In [1]: import numpy as np

In [2]: np.set_printoptions(precision=2, suppress=True, linewidth=200)

In [3]: E = np.load("case3.npy")

In [4]: print(E)
[[ 0  0  0]
 [ 2 -3  0]
 [-2  2  3]]

In [5]: print(np.allclose(E[:-1].T @ np.linalg.lstsq(E[:-1].T, E[-1])[0], E[-1]))
False

In [6]: print(np.sort(np.abs(np.linalg.eigvals(E))))
[0. 3. 3.]

In [7]: print(np.allclose(E, E.T))
False

In [8]: print(np.linalg.matrix_power(E, 4))
[[  0   0   0]
 [-54  81   0]
 [-18   0  81]]

In [9]: print(E @ E)
[[ 0  0  0]
 [-6  9  0]
 [-2  0  9]]

In [10]: print(np.allclose(E @ E.T, E.T @ E))
False

In [11]: J = np.load("test4.npy")

In [12]: print(J)
[[ 0.27 -0.01  0.26  0.57  1.2 ]
 [-0.9  -0.5  -1.1   0.5   0.1 ]
 [-0.1  -0.7   0.4   0.2   0.8 ]
 [-2.3   2.3  -1.5   0.7   0.  ]
 [ 0.3   0.    0.2   0.6   1.1 ]]

In [13]: x0 = np.array([3, -9, -4, 0, 5])

In [14]: target = J @ x0

In [15]: beta, lr = np.zeros(5), 1 / np.linalg.norm(J, 2) ** 2

In [16]: for i in range(150):
    ...:     beta -= lr * J.T @ (J @ beta - target)
    ...:     if i % 50 == 0: print(i, round(np.linalg.norm(J @ beta - target), 2))
    ...: 
0 11.42
50 0.56
100 0.25

In [17]: print(beta)
[ 2.55 -9.23 -2.38  2.79  3.34]

In [18]: rng = np.random.default_rng(32814)

In [19]: m1 = rng.normal(size=(29, 3)) + 5 * np.array([1, 0, 3])

In [20]: print(m1)
[[ 5.04 -0.19 13.44]
 [ 4.02  0.12 16.25]
 [ 6.34  0.33 13.8 ]
 [ 6.81 -0.62 15.61]
 [ 5.48 -0.73 16.22]
 [ 4.44 -1.33 15.85]
 [ 3.75 -1.24 13.67]
 [ 7.17 -0.3  13.83]
 [ 4.69  0.49 13.66]
 [ 3.82  0.41 16.59]
 [ 7.33  1.3  14.52]
 [ 5.49 -0.9  15.73]
 [ 4.71 -2.07 16.41]
 [ 5.36 -1.31 15.87]
 [ 5.7   0.68 13.91]
 [ 4.57  1.76 14.94]
 [ 4.51 -1.34 15.34]
 [ 6.78  0.46 16.28]
 [ 4.85 -0.03 14.86]
 [ 5.97  0.38 15.12]
 [ 4.32 -0.75 14.21]
 [ 4.84  0.05 15.07]
 [ 5.11 -0.03 12.84]
 [ 4.93 -1.64 16.03]
 [ 3.4   0.98 14.07]
 [ 3.99  0.14 13.96]
 [ 5.72  0.77 14.6 ]
 [ 3.38  0.06 15.11]
 [ 5.74 -0.57 13.47]]

In [21]: ang = np.radians(30)

In [22]: Rm = np.eye(3)

In [23]: Rm[0, 0] = Rm[2, 2] = np.cos(ang)

In [24]: Rm[0, 2], Rm[2, 0] = -np.sin(ang), np.sin(ang)

In [25]: print(Rm)
[[ 0.87  0.   -0.5 ]
 [ 0.    1.    0.  ]
 [ 0.5   0.    0.87]]

In [26]: M2 = m1 @ Rm.T

In [27]: print(np.linalg.svd(m1, compute_uv=False), np.linalg.svd(M2, compute_uv=False))
[84.87  6.05  4.5 ] [84.87  6.05  4.5 ]
